$ ipython --no-banner

In [1]: import numpy as np

In [2]: np.set_printoptions(precision=1, suppress=True, linewidth=140)

In [3]: W0 = np.array([[1, 0, 0, 0, 0, 0, 0],
   ...:     [2, 3, 0, 0, 0, 0, 0],
   ...:     [2, 6, 8, 0, 0, 0, 0],
   ...:     [7, 1, 5, 0, 0, 0, 0],
   ...:     [4, 0, 8, 9, 3, 0, 0],
   ...:     [0, 2, 3, 7, 7, 4, 0],
   ...:     [0, 2, 6, 0, 5, 7, 6]])

In [4]: # rows and columns are dependent

In [5]: print(np.linalg.cond(W0) > 100)
True

In [6]: print(round(np.linalg.norm(W0, 2) / np.linalg.norm(W0), 1))
0.8

In [7]: print(W0 @ W0)
[[  1   0   0   0   0   0   0]
 [  8   9   0   0   0   0   0]
 [ 30  66  64   0   0   0   0]
 [ 19  33  40   0   0   0   0]
 [ 95  57 133  27   9   0   0]
 [ 87  39 127  91  49  16   0]
 [ 36  68 145  94  94  70  36]]

In [8]: print(np.prod(np.diag(W0)), round(float(np.linalg.det(W0)), 1))
0 0.0

In [9]: print(np.linalg.matrix_rank(W0 - W0[0, 0] * np.eye(7)))
6

In [10]: K = np.loadtxt("sample19.csv", delimiter=",")

In [11]: print(K)
[[ 2. -2.  0.  0.]
 [-2.  3. -2.  0.]
 [ 0. -2. -2. -2.]
 [ 0.  0. -2.  2.]]

In [12]: # symmetric, so the eigenvalues are real

In [13]: w, vecs = np.linalg.eig(K)

In [14]: print(np.sort(np.linalg.eigvals(np.linalg.inv(K))))
[-0.3  0.2  0.4  1.5]

In [15]: print(np.round(K @ vecs[:, 0] - w[0] * vecs[:, 0], 1) + 0)
[0. 0. 0. 0.]

In [16]: w, vecs = np.linalg.eigh(K)

In [17]: x = np.array([3, 0, 3, 6])

In [18]: print(x @ K @ x / (x @ x), np.round(w[0], 1), np.round(w[-1], 1))
0.0 -3.4 5.0

In [19]: print(np.abs(K).sum(axis=1).max(), round(np.abs(w).max(), 1))
7.0 5.0

In [20]: G = K.T @ K

In [21]: print(np.diag(G))
[ 8. 17. 12.  8.]

In [22]: print(np.linalg.eigvalsh(G)[::-1])
[25.2 11.8  7.5  0.5]

In [23]: print(np.linalg.matrix_rank(G))
4

In [24]: print(np.linalg.svd(K, compute_uv=False) ** 2)
[25.2 11.8  7.5  0.5]

In [25]: print(G)
[[  8. -10.   4.   0.]
 [-10.  17.  -2.   4.]
 [  4.  -2.  12.   0.]
 [  0.   4.   0.   8.]]

In [26]: print((K @ K.T).shape)
(4, 4)

In [27]: feats = np.load("test15.npy")

In [28]: print(feats)
[[-1.1  0.7  1.2 -0.8 -0.5]
 [-0.4 -1.1 -0.4 -0.1 -1.6]
 [-1.6  0.  -0.8  0.6  0.5]
 [ 0.  -0.1 -0.9 -1.7  0.4]
 [-0.2 -1.5  0.9 -0.2  0.9]]

In [29]: rng = np.random.default_rng(400919)

In [30]: B = feats + rng.integers(-2, 3, (5, 1)) @ rng.integers(-2, 3, (1, 5))

In [31]: print(B)
[[-3.1  2.7 -0.8 -2.8 -4.5]
 [ 0.6 -2.1  0.6  0.9  0.4]
 [-2.6  1.  -1.8 -0.4 -1.5]
 [ 0.  -0.1 -0.9 -1.7  0.4]
 [ 1.8 -3.5  2.9  1.8  4.9]]

In [32]: print(B - feats)
[[-2.  2. -2. -2. -4.]
 [ 1. -1.  1.  1.  2.]
 [-1.  1. -1. -1. -2.]
 [ 0.  0.  0.  0.  0.]
 [ 2. -2.  2.  2.  4.]]

In [33]: print(np.round(np.linalg.svd(B - feats, compute_uv=False), 1) + 0)
[8.9 0.  0.  0.  0. ]

In [34]: print(np.abs(B - feats).sum(axis=1))
[12.  6.  6.  0. 12.]

In [35]: M = np.load("run12.npy")

In [36]: print(M.round(1) + 0)
[[ 0.   0.3  3.9  3.3 -0.2]
 [ 1.3 -0.2  4.6  2.5  0.2]
 [ 0.1  1.1  2.6 -0.2  0.3]
 [ 0.  -0.6 -3.8 -1.9 -0.5]
 [ 0.3 -0.5 -2.1 -4.5 -0.3]
 [-0.5 -0.2 -2.3  0.6 -0.7]
 [-1.1 -0.2 -2.4  0.6  0.1]
 [-1.4  0.7  0.6  1.6  0.2]
 [ 2.6 -1.9  3.8  0.3 -0.3]
 [ 0.5 -0.8  1.4 -0.3 -0.6]
 [-1.3 -1.8  1.9  0.5  0.2]
 [-2.5 -2.2 -0.8 -3.  -0.7]
 [-1.9  0.1 -4.3  2.8 -0.1]
 [ 0.1 -1.9 -4.   3.8 -0.2]
 [-0.1 -0.9 -1.1  3.3 -0.9]
 [ 0.4  0.  -0.5  4.2  0.9]
 [-0.1  0.8 -0.5 -0.6  0.5]
 [ 0.4 -1.  -0.9 -7.6  0.3]
 [ 0.4 -1.6 -1.3 -1.3 -0.7]
 [ 0.5  0.6  0.6 -4.3 -1.2]
 [-0.8 -0.6 -2.3  1.  -1.2]
 [ 0.1  0.2 -0.9  4.7 -0.3]
 [ 1.4 -1.   3.2  1.1 -0.3]
 [-0.5 -2.4  1.2 -0.1 -0.4]
 [-0.1  0.9  4.2  1.5 -1. ]
 [ 2.3 -0.2 -1.6  3.1 -0.1]
 [-0.6 -0.7 -1.7 -3.6 -0.4]
 [ 1.6 -0.2 -0.4 -1.8  0.5]
 [-1.7  1.  -6.6 -0.8  0.7]
 [ 0.  -1.1 -5.6 -1.2 -0.8]
 [-2.4 -0.6 -0.4  2.8 -0.8]]

In [37]: cen = (M - M.mean(axis=0)) / M.std(axis=0)

In [38]: print(np.argwhere(np.abs(cen) > 2))
[[ 8  0]
 [11  0]
 [15  4]
 [17  3]
 [23  1]
 [25  0]
 [28  2]]

In [39]: beta = np.linalg.lstsq(np.delete(cen, 4, axis=1), cen[:, 4])[0]

In [40]: print(np.round(1 - np.var(cen[:, 4] - np.delete(cen, 4, axis=1) @ beta), 1))
0.1

In [41]: cen = M - M.mean(axis=0)

In [42]: Uu, sigma, vt = np.linalg.svd(cen, full_matrices=False)

In [43]: print(np.searchsorted(np.cumsum(sigma ** 2) / (sigma ** 2).sum(), 0.9) + 1)
3

In [44]: print(np.round(vt[0] * np.sign(vt[0, np.abs(vt[0]).argmax()]), 1) + 0)
[0.1 0.  0.7 0.7 0. ]

In [45]: print(round(float((sigma ** 2).sum() ** 2 / (sigma ** 4).sum()), 1))
2.5

In [46]: print(np.abs(Uu[:, 0]).argmax())
17

In [47]: print((np.sign(Uu[:, 0]) == np.sign(Uu[0, 0])).astype(int))
[1 1 1 0 0 0 0 1 1 1 1 0 0 0 1 1 0 0 0 0 0 1 1 1 1 1 0 0 0 0 1]

In [48]: G = np.cov(M, rowvar=False)

In [49]: print(M.std(axis=0))
[1.2 0.9 2.8 2.8 0.5]

In [50]: print(np.polyfit(M[:, 3], M[:, 2], 1))
[ 0.1 -0.5]

In [51]: print(G.shape)
(5, 5)

In [52]: print(np.argwhere(np.triu(np.abs(np.corrcoef(M.T)) > 0.8, 1)))
[]

In [53]: print(np.argsort(-M.std(axis=0).round(6), kind="stable"))
[3 2 0 1 4]

In [54]: print(np.linalg.eigvalsh(G)[::-1])
[9.4 7.1 1.2 0.9 0.2]

In [55]: dist = np.linalg.norm(M[:, None] - M[None], axis=-1)

In [56]: print(np.flatnonzero(dist[20] < dist.mean() / 2))
[ 5  6 20]

In [57]: print(np.linalg.norm(M, axis=1))
[5.2 5.4 2.8 4.3 5.  2.5 2.7 2.3 4.9 1.8 3.  4.6 5.5 5.8 3.7 4.3 1.2 7.7 2.6 4.6 3.  4.8 3.8 2.7 4.7 4.2 4.1 2.5 7.  5.9 3.8]

In [58]: print(dist.mean(axis=1).argmax())
17

In [59]: data = np.loadtxt("a.csv", delimiter=",")

In [60]: print(data.round(1) + 0)
[[0.5 0.1 0.5]
 [0.1 0.  0.1]
 [0.5 0.1 0.5]]

In [61]: # symmetric

In [62]: w, vecs = np.linalg.eigh(data)

In [63]: x = np.array([-2, -2, 5])

In [64]: print(np.round(np.linalg.eigvalsh(data[1:, 1:]), 1) + 0)
[0.  0.5]

In [65]: print(np.round(vecs * np.abs(w) @ vecs.T, 1) + 0)
[[0.5 0.1 0.5]
 [0.1 0.  0.1]
 [0.5 0.1 0.5]]

In [66]: print(round(np.abs(data).sum(axis=1).max(), 1), round(float(np.abs(w).max()), 1))
1.1 1.0

In [67]: print(round(float(x @ data @ x / (x @ x)), 1), round(float(w[0]), 1), round(w[-1], 1))
0.1 -0.0 1.0

In [68]: print(round(x @ data @ x, 1))
3.3

In [69]: F = np.loadtxt("case9.csv", delimiter=",")

In [70]: print(F)
[[ 2.  4.  4.  0.  0.  0.  0.]
 [ 1.  4. -3.  0.  0.  0.  0.]
 [-5. -1.  4.  0.  0.  0.  0.]
 [ 0.  0.  0.  5.  1.  2. -5.]
 [ 0.  0.  0. -5. -2.  3.  5.]
 [ 0.  0.  0.  3.  2.  1. -1.]
 [ 0.  0.  0.  3. -4.  1. -1.]]

In [71]: # 2 blocks once reordered

In [72]: print(np.linalg.svd(F, compute_uv=False))
[10.9  7.5  6.1  5.2  3.5  3.2  1.5]

In [73]: print(F - F[0])
[[ 0.  0.  0.  0.  0.  0.  0.]
 [-1.  0. -7.  0.  0.  0.  0.]
 [-7. -5.  0.  0.  0.  0.  0.]
 [-2. -4. -4.  5.  1.  2. -5.]
 [-2. -4. -4. -5. -2.  3.  5.]
 [-2. -4. -4.  3.  2.  1. -1.]
 [-2. -4. -4.  3. -4.  1. -1.]]

In [74]: print(round(np.linalg.norm(F), 1))
16.2

In [75]: print(F.sum(axis=0))
[-2.  7.  5.  6. -3.  7. -2.]

In [76]: print(np.linalg.matrix_rank(F))
7
